>>> import numpy as np
>>> np.set_printoptions(suppress=True, linewidth=120)
>>> def tidy(a):
...     return np.round(a, 2) + 0
... 
>>> data = np.loadtxt("m.csv", delimiter=",")
>>> print(data)
[[0. 0. 0. 0. 1. 0. 0. 0. 0. 0.]
 [0. 0. 0. 0. 0. 0. 0. 0. 1. 0.]
 [0. 0. 0. 0. 0. 0. 0. 0. 0. 1.]
 [0. 0. 0. 0. 0. 0. 1. 0. 0. 0.]
 [0. 0. 0. 0. 0. 0. 0. 1. 0. 0.]
 [0. 0. 0. 1. 0. 0. 0. 0. 0. 0.]
 [0. 1. 0. 0. 0. 0. 0. 0. 0. 0.]
 [1. 0. 0. 0. 0. 0. 0. 0. 0. 0.]
 [0. 0. 0. 0. 0. 1. 0. 0. 0. 0.]
 [0. 0. 1. 0. 0. 0. 0. 0. 0. 0.]]
>>> O, vecs = np.linalg.qr(data[:, :4])[0], np.linalg.qr(data[:, 4:])[0]
>>> sv = np.linalg.svd(O.T @ vecs, compute_uv=False)
>>> print(tidy(np.linalg.norm(O @ O.T - vecs @ vecs.T, 2)))
1.0
>>> print(np.degrees(np.arccos(sv.clip(0, 1))))
[90. 90. 90. 90.]
>>> print((sv > 0.9).sum())
0
>>> def softmax(z):
...     e = np.exp(z - z.max(axis=-1, keepdims=True))
...     return e / e.sum(axis=-1, keepdims=True)
... 
>>> print(tidy(softmax(10 * data[2])))
[0. 0. 0. 0. 0. 0. 0. 0. 0. 1.]
>>> print(tidy(softmax(data[2])))
[0.09 0.09 0.09 0.09 0.09 0.09 0.09 0.09 0.09 0.23]
>>> print(softmax(data).sum(axis=1))
[1. 1. 1. 1. 1. 1. 1. 1. 1. 1.]
>>> att = data @ data.T / np.sqrt(10)
>>> print(softmax(att).round(6).argmax(axis=1))
[0 1 2 3 4 5 6 7 8 9]
>>> print((data + data.T) / 2)
[[0.  0.  0.  0.  0.5 0.  0.  0.5 0.  0. ]
 [0.  0.  0.  0.  0.  0.  0.5 0.  0.5 0. ]
 [0.  0.  0.  0.  0.  0.  0.  0.  0.  1. ]
 [0.  0.  0.  0.  0.  0.5 0.5 0.  0.  0. ]
 [0.5 0.  0.  0.  0.  0.  0.  0.5 0.  0. ]
 [0.  0.  0.  0.5 0.  0.  0.  0.  0.5 0. ]
 [0.  0.5 0.  0.5 0.  0.  0.  0.  0.  0. ]
 [0.5 0.  0.  0.  0.5 0.  0.  0.  0.  0. ]
 [0.  0.5 0.  0.  0.  0.5 0.  0.  0.  0. ]
 [0.  0.  1.  0.  0.  0.  0.  0.  0.  0. ]]
>>> print(tidy(np.linalg.matrix_power(data, 3)))
[[1. 0. 0. 0. 0. 0. 0. 0. 0. 0.]
 [0. 0. 0. 1. 0. 0. 0. 0. 0. 0.]
 [0. 0. 0. 0. 0. 0. 0. 0. 0. 1.]
 [0. 0. 0. 0. 0. 0. 0. 0. 1. 0.]
 [0. 0. 0. 0. 1. 0. 0. 0. 0. 0.]
 [0. 1. 0. 0. 0. 0. 0. 0. 0. 0.]
 [0. 0. 0. 0. 0. 1. 0. 0. 0. 0.]
 [0. 0. 0. 0. 0. 0. 0. 1. 0. 0.]
 [0. 0. 0. 0. 0. 0. 1. 0. 0. 0.]
 [0. 0. 1. 0. 0. 0. 0. 0. 0. 0.]]
>>> print(tidy(np.sort(np.abs(np.linalg.eigvals(data)))))
[1. 1. 1. 1. 1. 1. 1. 1. 1. 1.]
>>> print(np.allclose(data, data.T))
False
>>> print(np.allclose(data @ data.T, data.T @ data))
True
>>> print((np.linalg.matrix_power((data != 0) + (data.T != 0) + np.eye(10), 10) > 0).astype(int))
[[1 0 0 0 1 0 0 1 0 0]
 [0 1 0 1 0 1 1 0 1 0]
 [0 0 1 0 0 0 0 0 0 1]
 [0 1 0 1 0 1 1 0 1 0]
 [1 0 0 0 1 0 0 1 0 0]
 [0 1 0 1 0 1 1 0 1 0]
 [0 1 0 1 0 1 1 0 1 0]
 [1 0 0 0 1 0 0 1 0 0]
 [0 1 0 1 0 1 1 0 1 0]
 [0 0 1 0 0 0 0 0 0 1]]
>>> print(tidy(np.linalg.det(data)))
-1.0
>>> print(data @ data)
[[0. 0. 0. 0. 0. 0. 0. 1. 0. 0.]
 [0. 0. 0. 0. 0. 1. 0. 0. 0. 0.]
 [0. 0. 1. 0. 0. 0. 0. 0. 0. 0.]
 [0. 1. 0. 0. 0. 0. 0. 0. 0. 0.]
 [1. 0. 0. 0. 0. 0. 0. 0. 0. 0.]
 [0. 0. 0. 0. 0. 0. 1. 0. 0. 0.]
 [0. 0. 0. 0. 0. 0. 0. 0. 1. 0.]
 [0. 0. 0. 0. 1. 0. 0. 0. 0. 0.]
 [0. 0. 0. 1. 0. 0. 0. 0. 0. 0.]
 [0. 0. 0. 0. 0. 0. 0. 0. 0. 1.]]
>>> r0 = np.array([-3, -2, 3, -2, 0, 3, -2, 3, 2, 3])
>>> W0 = np.array([np.roll(r0, i) for i in range(10)])
>>> print(W0)
[[-3 -2  3 -2  0  3 -2  3  2  3]
 [ 3 -3 -2  3 -2  0  3 -2  3  2]
 [ 2  3 -3 -2  3 -2  0  3 -2  3]
 [ 3  2  3 -3 -2  3 -2  0  3 -2]
 [-2  3  2  3 -3 -2  3 -2  0  3]
 [ 3 -2  3  2  3 -3 -2  3 -2  0]
 [ 0  3 -2  3  2  3 -3 -2  3 -2]
 [-2  0  3 -2  3  2  3 -3 -2  3]
 [ 3 -2  0  3 -2  3  2  3 -3 -2]
 [-2  3 -2  0  3 -2  3  2  3 -3]]
>>> rng = np.random.default_rng(7674)
>>> other = W0 + rng.integers(-2, 3, (10, 4)) @ rng.integers(-2, 3, (4, 10))
>>> print(other)
[[-3 -3  5 -5  4  7  0  9  5  3]
 [ 7 -3 -3 -1 -2 -2  6  0  8  3]
 [ 0  2  1 -2  7  0  6 11  3  5]
 [ 9  1  3 -9 -2  1  4  4 12  0]
 [-5  2  5  9 -6 -4  6 -4  0  5]
 [ 1 -6  7  4  1  5 -6 -1 -6 -2]
 [ 6  2 -3 -2  0  1  0 -2  9 -1]
 [-6 -1  7  3  3  2  7 -1 -1  5]
 [ 2 -4  4  2  1  7  6  9  1 -1]
 [ 1  4 -3 -3  4 -6  8  6  9 -1]]
>>> print(other - W0)
[[ 0 -1  2 -3  4  4  2  6  3  0]
 [ 4  0 -1 -4  0 -2  3  2  5  1]
 [-2 -1  4  0  4  2  6  8  5  2]
 [ 6 -1  0 -6  0 -2  6  4  9  2]
 [-3 -1  3  6 -3 -2  3 -2  0  2]
 [-2 -4  4  2 -2  8 -4 -4 -4 -2]
 [ 6 -1 -1 -5 -2 -2  3  0  6  1]
 [-4 -1  4  5  0  0  4  2  1  2]
 [-1 -2  4 -1  3  4  4  6  4  1]
 [ 3  1 -1 -3  1 -4  5  4  6  2]]
>>> print(np.linalg.matrix_rank(other - W0, tol=1e-8))
4
>>> r0, r1 = other[2], other[5]
>>> print(r0 @ r1)
-81
>>> print(r0 @ r0)
249
>>> p = (r0 @ r1) / (r0 @ r0) * r0
>>> print(tidy(r1 - p))
[ 1.   -5.35  7.33  3.35  3.28  5.   -4.05  2.58 -5.02 -0.37]
>>> print(tidy(p))
[ 0.   -0.65 -0.33  0.65 -2.28  0.   -1.95 -3.58 -0.98 -1.63]
>>> U, sv, Vt = np.linalg.svd(W0, full_matrices=False)
>>> print(tidy(np.cumsum(sv ** 2) / np.sum(sv ** 2)))
[0.17 0.34 0.51 0.68 0.74 0.8  0.86 0.92 0.96 1.  ]
>>> print(np.allclose(U * sv @ Vt, W0))
True
>>> print(tidy(sv / sv[0]))
[1.   1.   1.   1.   0.59 0.59 0.59 0.59 0.49 0.49]
>>> print(tidy(U.T @ W0 @ Vt.T))
[[10.18  0.    0.    0.    0.    0.    0.    0.    0.    0.  ]
 [ 0.   10.18  0.    0.    0.    0.    0.    0.    0.    0.  ]
 [ 0.    0.   10.18  0.    0.    0.    0.    0.    0.    0.  ]
 [ 0.    0.    0.   10.18  0.    0.    0.    0.    0.    0.  ]
 [ 0.    0.    0.    0.    6.04  0.    0.    0.    0.    0.  ]
 [ 0.    0.    0.    0.    0.    6.04  0.    0.    0.    0.  ]
 [ 0.    0.    0.    0.    0.    0.    6.04  0.    0.    0.  ]
 [ 0.    0.    0.    0.    0.    0.    0.    6.04  0.    0.  ]
 [ 0.    0.    0.    0.    0.    0.    0.    0.    5.    0.  ]
 [ 0.    0.    0.    0.    0.    0.    0.    0.    0.    5.  ]]
>>> F = np.load("run1.npy")
>>> print(tidy(F))
[[0.27 0.27 0.27 0.05 0.16 0.16]
 [0.27 0.27 0.27 0.05 0.16 0.16]
 [0.27 0.27 0.27 0.05 0.16 0.16]
 [0.05 0.05 0.05 0.01 0.03 0.03]
 [0.16 0.16 0.16 0.03 0.1  0.1 ]
 [0.16 0.16 0.16 0.03 0.1  0.1 ]]
>>> evals, vecs = np.linalg.eigh(F)
>>> vec = np.array([-8, -8, -4, -3, -4, 7])
>>> print(tidy(vecs * np.abs(evals) @ vecs.T))
[[0.27 0.27 0.27 0.05 0.16 0.16]
 [0.27 0.27 0.27 0.05 0.16 0.16]
 [0.27 0.27 0.27 0.05 0.16 0.16]
 [0.05 0.05 0.05 0.01 0.03 0.03]
 [0.16 0.16 0.16 0.03 0.1  0.1 ]
 [0.16 0.16 0.16 0.03 0.1  0.1 ]]
>>> print(vec @ F @ vec)
94.0
>>> print(tidy(vec @ F @ vec / (vec @ vec)), tidy(evals[0]), evals[-1])
0.43 0.0 1.0
>>> print(tidy(np.linalg.matrix_power(F, 4)))
[[0.27 0.27 0.27 0.05 0.16 0.16]
 [0.27 0.27 0.27 0.05 0.16 0.16]
 [0.27 0.27 0.27 0.05 0.16 0.16]
 [0.05 0.05 0.05 0.01 0.03 0.03]
 [0.16 0.16 0.16 0.03 0.1  0.1 ]
 [0.16 0.16 0.16 0.03 0.1  0.1 ]]
>>> print(tidy(np.sort(np.abs(np.linalg.eigvals(F)))))
[0. 0. 0. 0. 0. 1.]
>>> print(tidy((F + F.T) / 2))
[[0.27 0.27 0.27 0.05 0.16 0.16]
 [0.27 0.27 0.27 0.05 0.16 0.16]
 [0.27 0.27 0.27 0.05 0.16 0.16]
 [0.05 0.05 0.05 0.01 0.03 0.03]
 [0.16 0.16 0.16 0.03 0.1  0.1 ]
 [0.16 0.16 0.16 0.03 0.1  0.1 ]]
>>> print(tidy(np.linalg.det(F)))
0.0
>>> M = np.loadtxt("a.csv", delimiter=",")
>>> print(M)
[[ 0.8  1.2 -1.6 -0.8  0.6 -0.5 -0.9 -1.7  0.   0.2  0.5]
 [-2.4 -0.2 -0.5 -0.8 -1.8 -0.6  0.1 -0.5  1.3  1.3  0.4]
 [-1.1  0.2  0.9 -1.6 -0.6  0.6 -0.1  2.   1.4 -0.5  0.9]
 [-1.1 -0.1  0.7  0.7  0.4  2.7 -0.8  0.5 -0.3  0.5  0.5]
 [-1.   0.9 -0.4  1.2  2.  -1.3 -1.2 -0.9 -0.6 -0.7 -0.7]
 [ 0.8 -0.7  0.7 -1.2  0.   0.1  1.5 -1.4  1.4  0.  -0.6]
 [ 0.9 -1.2 -1.  -0.5  2.9 -1.5  1.6  0.6  1.1  3.3 -0.1]
 [-0.3 -1.3 -1.3 -0.1  0.8  0.8 -1.1 -1.6 -0.3  0.  -0.5]
 [-1.1 -0.1  0.8  1.4  0.2 -0.2 -2.  -1.3  0.9  1.1 -1. ]
 [ 1.2 -0.6  0.6  0.8  0.  -1.4 -1.5  0.6 -0.1 -0.7 -0.3]
 [ 0.5  0.2  0.8  2.3  0.2 -0.7 -0.4  0.1 -0.4 -1.6 -1.6]
 [-1.   0.1 -0.3 -1.  -0.7  1.6  0.5  0.1 -1.1  1.2  1.4]]
>>> vec = np.array([1, 2, -2, 1, -2, -2, -1, -2, -2, -1, 1])
>>> print(M @ np.eye(11)[4])
[ 0.6 -1.8 -0.6  0.4  2.   0.   2.9  0.8  0.2  0.   0.2 -0.7]
>>> print(tidy(M @ vec))
[ 10.   -0.4  -9.4  -7.8   5.6  -5.5 -11.2   0.8  -0.8   3.3   3.6  -1.3]
>>> print(tidy(np.einsum("ij,j->i", M, vec)))
[ 10.   -0.4  -9.4  -7.8   5.6  -5.5 -11.2   0.8  -0.8   3.3   3.6  -1.3]
>>> print(tidy((M * vec).sum(axis=1)))
[ 10.   -0.4  -9.4  -7.8   5.6  -5.5 -11.2   0.8  -0.8   3.3   3.6  -1.3]
>>> print(M * vec)
[[ 0.8  2.4  3.2 -0.8 -1.2  1.   0.9  3.4 -0.  -0.2  0.5]
 [-2.4 -0.4  1.  -0.8  3.6  1.2 -0.1  1.  -2.6 -1.3  0.4]
 [-1.1  0.4 -1.8 -1.6  1.2 -1.2  0.1 -4.  -2.8  0.5  0.9]
 [-1.1 -0.2 -1.4  0.7 -0.8 -5.4  0.8 -1.   0.6 -0.5  0.5]
 [-1.   1.8  0.8  1.2 -4.   2.6  1.2  1.8  1.2  0.7 -0.7]
 [ 0.8 -1.4 -1.4 -1.2 -0.  -0.2 -1.5  2.8 -2.8 -0.  -0.6]
 [ 0.9 -2.4  2.  -0.5 -5.8  3.  -1.6 -1.2 -2.2 -3.3 -0.1]
 [-0.3 -2.6  2.6 -0.1 -1.6 -1.6  1.1  3.2  0.6 -0.  -0.5]
 [-1.1 -0.2 -1.6  1.4 -0.4  0.4  2.   2.6 -1.8 -1.1 -1. ]
 [ 1.2 -1.2 -1.2  0.8 -0.   2.8  1.5 -1.2  0.2  0.7 -0.3]
 [ 0.5  0.4 -1.6  2.3 -0.4  1.4  0.4 -0.2  0.8  1.6 -1.6]
 [-1.   0.2  0.6 -1.   1.4 -3.2 -0.5 -0.2  2.2 -1.2  1.4]]
